>>> import numpy as np
>>> np.set_printoptions(precision=2, suppress=True, linewidth=120, floatmode="fixed")
>>> r0 = np.array([3, 2, 0, 0])
>>> v = np.array([0, 2, 0])
>>> m1 = np.outer(r0, v)
>>> m1
array([[0, 6, 0],
       [0, 4, 0],
       [0, 0, 0],
       [0, 0, 0]])
>>> # row 3 repeats row 2
>>> left, s, Vh = np.linalg.svd(m1)
>>> np.argmax(s[:-1] / (s[1:] + 1e-6)) + 1
np.int64(1)
>>> B = left[:, :1] @ np.diag(s[:1]) @ Vh[:1]
>>> round(float(np.abs(m1 - B).max()), 2)
0.0
>>> round(np.linalg.norm(m1 - B, 2), 2), s[1]
(np.float64(0.0), np.float64(0.0))
>>> B = np.array([[2, 5], [4, 3]])
>>> C = np.kron(B, m1)
>>> C
array([[ 0, 12,  0,  0, 30,  0],
       [ 0,  8,  0,  0, 20,  0],
       [ 0,  0,  0,  0,  0,  0],
       [ 0,  0,  0,  0,  0,  0],
       [ 0, 24,  0,  0, 18,  0],
       [ 0, 16,  0,  0, 12,  0],
       [ 0,  0,  0,  0,  0,  0],
       [ 0,  0,  0,  0,  0,  0]])
>>> arr = np.load("layer12.npy")
>>> arr
array([[-1.13,  0.02, -0.01, -0.58],
       [ 3.15,  0.01, -0.02,  1.50],
       [-1.34, -0.03,  0.06, -0.69],
       [ 0.37,  0.01,  0.05,  0.15],
       [-2.13,  0.02, -0.02, -1.08],
       [-1.53,  0.02,  0.02, -0.75],
       [-1.49,  0.03,  0.02, -0.77],
       [-4.08, -0.02, -0.02, -2.06],
       [ 1.70,  0.01,  0.06,  0.84],
       [-0.53,  0.03, -0.01, -0.27],
       [ 2.75,  0.01, -0.01,  1.37],
       [-1.62,  0.00,  0.03, -0.80],
       [-0.83,  0.06, -0.02, -0.41],
       [-1.40,  0.02,  0.00, -0.71],
       [-1.73,  0.00, -0.01, -0.88],
       [ 0.47,  0.02, -0.02,  0.25],
       [ 1.07, -0.02, -0.01,  0.53],
       [ 1.78, -0.01, -0.02,  0.91],
       [ 2.09, -0.01, -0.01,  1.06],
       [-0.51,  0.01, -0.02, -0.26],
       [ 0.34,  0.00,  0.00,  0.23],
       [ 1.40, -0.01,  0.00,  0.68],
       [-0.46,  0.03,  0.01, -0.23],
       [-1.53,  0.00,  0.00, -0.81],
       [-0.66, -0.01,  0.00, -0.31]])
>>> left, s, Vh = np.linalg.svd(arr)
>>> s
array([9.50, 0.13, 0.12, 0.10])
>>> B = left[:, :1] @ np.diag(s[:1]) @ Vh[:1]
>>> round(float(np.abs(arr - B).max()), 2)
0.06
>>> round(np.linalg.norm(arr - B) / np.linalg.norm(arr), 2)
np.float64(0.02)
>>> round(float(np.linalg.norm(arr - B, 2)), 2), round(s[1], 2)
(0.13, np.float64(0.13))
>>> r0 = np.array([2, 3, 1])
>>> np.cross(arr[23, :3], arr[0, :3])
array([-0.00, -0.02, -0.03])
>>> np.correlate(arr[23], arr[0], "full")
array([ 0.89,  0.02, -0.03,  2.20,  0.01, -0.02,  0.92])
>>> F = np.array([[-2.0, -2.0, 2.0, -3.0],
...     [2.0, -2.0, -1.0, 3.0],
...     [-1.0, -2.0, -1.0, -1.0],
...     [0.0, 0.0, 0.0, -2.0]])
>>> x0 = np.array([2, 2, 1, 1])
>>> (F @ x0).argmax()
np.int64(1)
>>> F @ np.eye(4)[1]
array([-2.00, -2.00, -2.00,  0.00])
>>> F @ (2 * x0)
array([-18.00,   4.00, -16.00,  -4.00])
>>> np.linalg.norm(F @ x0) <= np.linalg.norm(F, 2) * np.linalg.norm(x0) + 1e-9
np.True_
>>> np.einsum("ij,j->i", F, x0)
array([-9.00,  2.00, -8.00, -2.00])
>>> np.sign((F @ x0).round(6))
array([-1.00,  1.00, -1.00, -1.00])
>>> round(float(np.linalg.norm(F) ** 2 / np.linalg.norm(F, 2) ** 2), 2)
1.46
>>> np.round(np.linalg.norm(F, 1), 2), round(np.linalg.norm(F, np.inf), 2)
(np.float64(9.0), np.float64(9.0))
>>> np.linalg.norm(F, axis=1).argmax()
np.int64(0)
>>> B = np.array([[2, 1, 0, 3, 1],
...     [2, 1, 2, 1, 0],
...     [2, 2, 1, 1, 0],
...     [3, 1, 0, 2, 2],
...     [1, 0, 1, 1, 3]])
>>> B[-1] = B[0]
>>> feats = B + 0.1 * np.eye(5)
>>> feats
array([[2.10, 1.00, 0.00, 3.00, 1.00],
       [2.00, 1.10, 2.00, 1.00, 0.00],
       [2.00, 2.00, 1.10, 1.00, 0.00],
       [3.00, 1.00, 0.00, 2.10, 2.00],
       [2.00, 1.00, 0.00, 3.00, 1.10]])
>>> r0 = np.array([0, 0, 3, 2, 0])
>>> B = feats + np.outer(r0, np.eye(5)[1])
>>> B
array([[2.10, 1.00, 0.00, 3.00, 1.00],
       [2.00, 1.10, 2.00, 1.00, 0.00],
       [2.00, 5.00, 1.10, 1.00, 0.00],
       [3.00, 3.00, 0.00, 2.10, 2.00],
       [2.00, 1.00, 0.00, 3.00, 1.10]])
>>> np.linalg.matrix_rank(np.linalg.inv(B) - np.linalg.inv(feats), tol=1e-8)
np.int64(1)
>>> mat = np.array([[1.0, -1.0, -2.0, -1.0, 2.0, 0.0],
...     [0.0, 2.0, 4.0, 4.0, 4.0, 1.0],
...     [0.0, 5.0, 2.0, 0.0, 0.0, 1.0],
...     [0.0, 0.0, 5.0, 0.0, 5.0, 4.0],
...     [0.0, 1.0, 5.0, 5.0, 2.0, 4.0],
...     [0.0, 3.0, 2.0, 2.0, 2.0, 3.0]])
>>> def softmax(z):
...     e = np.exp(z - z.max(axis=-1, keepdims=True))
...     return e / e.sum(axis=-1, keepdims=True)
... 
>>> softmax(mat).sum(axis=1)
array([1.00, 1.00, 1.00, 1.00, 1.00, 1.00])
>>> scores = mat @ mat.T / np.sqrt(6)
>>> softmax(scores).round(6).argmax(axis=1)
array([0, 4, 2, 3, 4, 4])
>>> rng = np.random.default_rng(587288)
>>> lab = rng.permutation(6)
>>> lab
array([0, 1, 3, 4, 5, 2])
>>> B = mat[lab][:, lab]
>>> np.round(np.linalg.det(B), 2), round(np.linalg.det(mat[lab]), 2)
(np.float64(-1192.0), np.float64(1192.0))
>>> B
array([[ 1.00, -1.00, -1.00,  2.00,  0.00, -2.00],
       [ 0.00,  2.00,  4.00,  4.00,  1.00,  4.00],
       [ 0.00,  0.00,  0.00,  5.00,  4.00,  5.00],
       [ 0.00,  1.00,  5.00,  2.00,  4.00,  5.00],
       [ 0.00,  3.00,  2.00,  2.00,  3.00,  2.00],
       [ 0.00,  5.00,  0.00,  0.00,  1.00,  2.00]])
